>>> import numpy as np
>>> import numpy.linalg as la
>>> np.set_printoptions(precision=2, suppress=True, linewidth=100)
>>> rnd = lambda a: np.round(a, 2) + 0
>>> W0 = np.cumsum(np.array([[-1, -2, 1, 1, 2],
...     [2, 3, -1, -2, -2],
...     [-2, 3, -2, 3, 0],
...     [1, 2, 3, 3, 0],
...     [0, 3, -3, -1, 1],
...     [2, -1, 3, 2, 3],
...     [1, -1, 2, -1, -2],
...     [-1, 2, -2, 0, -2],
...     [1, 3, -2, 3, -1],
...     [2, 1, 0, -1, -1],
...     [-1, 2, -3, 3, 2],
...     [1, -3, 1, -1, -3],
...     [3, 2, 1, 2, 1],
...     [-3, 1, -1, 3, 3],
...     [-1, -1, 0, 2, 1],
...     [-3, 0, 3, 3, 2],
...     [-3, 3, 3, 1, -3],
...     [2, -2, 3, 3, -2],
...     [1, 0, 1, -3, -1],
...     [-1, 1, -1, 3, 1],
...     [1, 1, 0, -1, -2],
...     [1, -1, 3, -2, -2],
...     [3, 0, 3, -2, -2],
...     [-1, -3, 1, -1, 1],
...     [2, -3, -2, -3, 1],
...     [1, 1, -3, 3, -1],
...     [-2, 1, 3, 1, 0]]), axis=0)
>>> print(W0)
[[-1 -2  1  1  2]
 [ 1  1  0 -1  0]
 [-1  4 -2  2  0]
 [ 0  6  1  5  0]
 [ 0  9 -2  4  1]
 [ 2  8  1  6  4]
 [ 3  7  3  5  2]
 [ 2  9  1  5  0]
 [ 3 12 -1  8 -1]
 [ 5 13 -1  7 -2]
 [ 4 15 -4 10  0]
 [ 5 12 -3  9 -3]
 [ 8 14 -2 11 -2]
 [ 5 15 -3 14  1]
 [ 4 14 -3 16  2]
 [ 1 14  0 19  4]
 [-2 17  3 20  1]
 [ 0 15  6 23 -1]
 [ 1 15  7 20 -2]
 [ 0 16  6 23 -1]
 [ 1 17  6 22 -3]
 [ 2 16  9 20 -5]
 [ 5 16 12 18 -7]
 [ 4 13 13 17 -6]
 [ 6 10 11 14 -5]
 [ 7 11  8 17 -6]
 [ 5 12 11 18 -6]]
>>> basis = W0[[17, 24]].astype(float)
>>> for _ in range(4):
...     labels = la.norm(W0[:, None] - basis, axis=-1).argmin(axis=1)
...     basis = np.array([W0[labels == j].mean(axis=0) for j in range(2)])
... 
>>> print(labels)
[1 1 1 1 1 1 1 1 1 1 1 1 1 0 0 0 0 0 0 0 0 0 0 0 0 0 0]
>>> print(rnd(basis))
[[ 2.79 14.36  6.14 18.64 -2.43]
 [ 2.38  8.31 -0.62  5.54  0.08]]
>>> print(np.bincount(labels))
[14 13]
>>> K = np.load("data.npy")
>>> print(K)
[[-0.49 -0.53  7.42  0.8  -2.59  2.56 -3.42  0.01 -4.05  1.2  -0.97  0.33]
 [ 5.64 -0.06 -0.07 -0.63  2.51  3.74 -1.6  -2.14 -4.27  3.1  -3.17 -1.59]
 [ 3.46 -5.94 -3.91 -1.59 -2.32  1.44 -1.1  -2.61 -2.09  3.64 -0.78  1.12]
 [ 3.82  0.21 -3.22  4.22 -1.12 -0.19  3.39  2.17  0.28 -0.8   4.49 -4.33]
 [ 2.92  1.96  5.96 -1.    4.06  3.03 -0.48 -4.11  0.58 -2.51 -1.24 -0.37]
 [-0.17 -3.13  1.62  2.25  5.73 -3.78  0.28  1.9  -4.63 -2.28  0.    2.27]
 [ 3.47 -4.63  3.59  3.34  1.   -0.74  2.19 -1.46 -1.89 -2.3  -3.79 -3.28]
 [ 4.34  3.57  3.83  2.27  1.62  0.45 -3.94  1.57  2.81  0.85 -3.85  2.11]
 [ 2.09  0.3   4.33  6.25  1.04  1.18  0.65 -2.59 -1.3  -1.91  4.76 -0.28]
 [-0.08 -4.26 -5.13  3.97 -2.31  1.46 -1.45 -0.72  0.33  5.3   1.22 -0.18]
 [-1.7   3.76 -0.89 -2.54  3.45 -0.31 -4.72 -1.65 -2.82  3.37  4.17 -1.4 ]]
>>> theta = np.radians(90)
>>> Rm = np.eye(12)
>>> Rm[5, 5] = Rm[1, 1] = np.cos(theta)
>>> Rm[5, 1], Rm[1, 5] = -np.sin(theta), np.sin(theta)
>>> print(rnd(Rm))
[[ 1.  0.  0.  0.  0.  0.  0.  0.  0.  0.  0.  0.]
 [ 0.  0.  0.  0.  0.  1.  0.  0.  0.  0.  0.  0.]
 [ 0.  0.  1.  0.  0.  0.  0.  0.  0.  0.  0.  0.]
 [ 0.  0.  0.  1.  0.  0.  0.  0.  0.  0.  0.  0.]
 [ 0.  0.  0.  0.  1.  0.  0.  0.  0.  0.  0.  0.]
 [ 0. -1.  0.  0.  0.  0.  0.  0.  0.  0.  0.  0.]
 [ 0.  0.  0.  0.  0.  0.  1.  0.  0.  0.  0.  0.]
 [ 0.  0.  0.  0.  0.  0.  0.  1.  0.  0.  0.  0.]
 [ 0.  0.  0.  0.  0.  0.  0.  0.  1.  0.  0.  0.]
 [ 0.  0.  0.  0.  0.  0.  0.  0.  0.  1.  0.  0.]
 [ 0.  0.  0.  0.  0.  0.  0.  0.  0.  0.  1.  0.]
 [ 0.  0.  0.  0.  0.  0.  0.  0.  0.  0.  0.  1.]]
>>> out = K @ Rm.T
>>> print(np.allclose(la.norm(K, axis=1), la.norm(out, axis=1)))
True
>>> print(rnd(la.det(Rm)), np.trace(Rm))
1.0 10.0
>>> left, sig, Vt = la.svd(K, full_matrices=False)
>>> print(left.shape, sig.shape, Vt.shape)
(11, 11) (11,) (11, 12)
>>> print((sig > 1e-8).sum())
11
>>> print(np.abs(left[:, 0]).round(6).argmax())
4
>>> print(rnd(np.sqrt((sig ** 2).sum())), rnd(la.norm(K)))
33.17 33.17
>>> print(rnd(np.cumsum(sig ** 2) / np.sum(sig ** 2)))
[0.26 0.44 0.61 0.72 0.81 0.89 0.95 0.98 0.99 1.   1.  ]
>>> print(np.allclose(left * sig @ Vt, K))
True
>>> print(rnd(left.T @ left))
[[1. 0. 0. 0. 0. 0. 0. 0. 0. 0. 0.]
 [0. 1. 0. 0. 0. 0. 0. 0. 0. 0. 0.]
 [0. 0. 1. 0. 0. 0. 0. 0. 0. 0. 0.]
 [0. 0. 0. 1. 0. 0. 0. 0. 0. 0. 0.]
 [0. 0. 0. 0. 1. 0. 0. 0. 0. 0. 0.]
 [0. 0. 0. 0. 0. 1. 0. 0. 0. 0. 0.]
 [0. 0. 0. 0. 0. 0. 1. 0. 0. 0. 0.]
 [0. 0. 0. 0. 0. 0. 0. 1. 0. 0. 0.]
 [0. 0. 0. 0. 0. 0. 0. 0. 1. 0. 0.]
 [0. 0. 0. 0. 0. 0. 0. 0. 0. 1. 0.]
 [0. 0. 0. 0. 0. 0. 0. 0. 0. 0. 1.]]
>>> M = np.load("sample3.npy")
>>> print(M)
[[ 1  1  1  1 -1 -1 -1 -1]
 [ 1  1  1  1  1  1  1  1]
 [ 1  1 -1 -1  1  1 -1 -1]
 [ 1 -1  1 -1 -1  1 -1  1]
 [ 1 -1  1 -1  1 -1  1 -1]
 [ 1 -1 -1  1 -1  1  1 -1]
 [ 1 -1 -1  1  1 -1 -1  1]
 [ 1  1 -1 -1 -1 -1  1  1]]
>>> print(rnd(la.svd(M, compute_uv=False)))
[2.83 2.83 2.83 2.83 2.83 2.83 2.83 2.83]
>>> print(rnd(la.pinv(M)))
[[ 0.12  0.12  0.12  0.12  0.12  0.12  0.12  0.12]
 [ 0.12  0.12  0.12 -0.12 -0.13 -0.12 -0.12  0.12]
 [ 0.12  0.12 -0.12  0.12  0.12 -0.12 -0.13 -0.12]
 [ 0.12  0.12 -0.13 -0.12 -0.13  0.12  0.12 -0.12]
 [-0.12  0.12  0.13 -0.13  0.13 -0.13  0.13 -0.12]
 [-0.12  0.12  0.13  0.12 -0.12  0.13 -0.12 -0.13]
 [-0.12  0.13 -0.12 -0.13  0.12  0.12 -0.13  0.12]
 [-0.12  0.13 -0.13  0.13 -0.12 -0.12  0.12  0.12]]
>>> print(M @ M.T)
[[8 0 0 0 0 0 0 0]
 [0 8 0 0 0 0 0 0]
 [0 0 8 0 0 0 0 0]
 [0 0 0 8 0 0 0 0]
 [0 0 0 0 8 0 0 0]
 [0 0 0 0 0 8 0 0]
 [0 0 0 0 0 0 8 0]
 [0 0 0 0 0 0 0 8]]
>>> print(M.T @ M)
[[8 0 0 0 0 0 0 0]
 [0 8 0 0 0 0 0 0]
 [0 0 8 0 0 0 0 0]
 [0 0 0 8 0 0 0 0]
 [0 0 0 0 8 0 0 0]
 [0 0 0 0 0 8 0 0]
 [0 0 0 0 0 0 8 0]
 [0 0 0 0 0 0 0 8]]
